In [1]: import numpy as np

In [2]: from numpy import linalg as LA

In [3]: np.set_printoptions(precision=3, suppress=True, linewidth=160, legacy="1.25")

In [4]: J = np.array([[-2.6, 0.4, 1.6, -2.4, 0.3, -1.2],
   ...:     [-1.9, 1.6, -1.1, 0.2, -1.3, -6.0],
   ...:     [1.0, 0.7, 0.2, 2.2, -0.5, -2.1],
   ...:     [-1.0, 0.4, -0.7, 0.5, -0.9, -1.8],
   ...:     [-2.5, -0.9, -0.4, 1.9, 0.3, -0.9],
   ...:     [0.0, 1.2, -0.2, 1.3, 1.2, -1.8],
   ...:     [1.1, -0.2, 0.2, 1.5, -0.1, -0.6],
   ...:     [-1.4, 0.0, 0.2, 0.3, -0.6, -1.8],
   ...:     [0.4, -0.7, -1.0, -0.6, 0.7, -0.6]])

In [5]: rng = np.random.default_rng(705724)

In [6]: A2 = J + rng.integers(-2, 3, (9, 5)) @ rng.integers(-2, 3, (5, 6))

In [7]: A2
Out[7]: 
array([[ -0.6,   4.4,  -5.4,  -7.4,  -1.7,  -2.2],
       [  6.1,   8.6,   0.9,   4.2,  -8.3, -13. ],
       [ -2. ,   1.7,  -2.8,  -0.8,  -3.5,  -2.1],
       [  7. ,   3.4,   3.3,   6.5,  -3.9,  -6.8],
       [  0.5,  -6.9,   5.6,   5.9,  12.3,   1.1],
       [ -6. ,  -4.8,  -2.2,  -0.7,   3.2,   2.2],
       [  1.1,   1.8,  -3.8,  -2.5,   1.9,   1.4],
       [  4.6,  10. ,   6.2,   2.3,  -2.6,  -9.8],
       [ -1.6,   4.3,  -8. ,  -5.6,  -8.3,  -2.6]])

In [8]: A2 - J
Out[8]: 
array([[ 2.,  4., -7., -5., -2., -1.],
       [ 8.,  7.,  2.,  4., -7., -7.],
       [-3.,  1., -3., -3., -3.,  0.],
       [ 8.,  3.,  4.,  6., -3., -5.],
       [ 3., -6.,  6.,  4., 12.,  2.],
       [-6., -6., -2., -2.,  2.,  4.],
       [ 0.,  2., -4., -4.,  2.,  2.],
       [ 6., 10.,  6.,  2., -2., -8.],
       [-2.,  5., -7., -5., -9., -2.]])
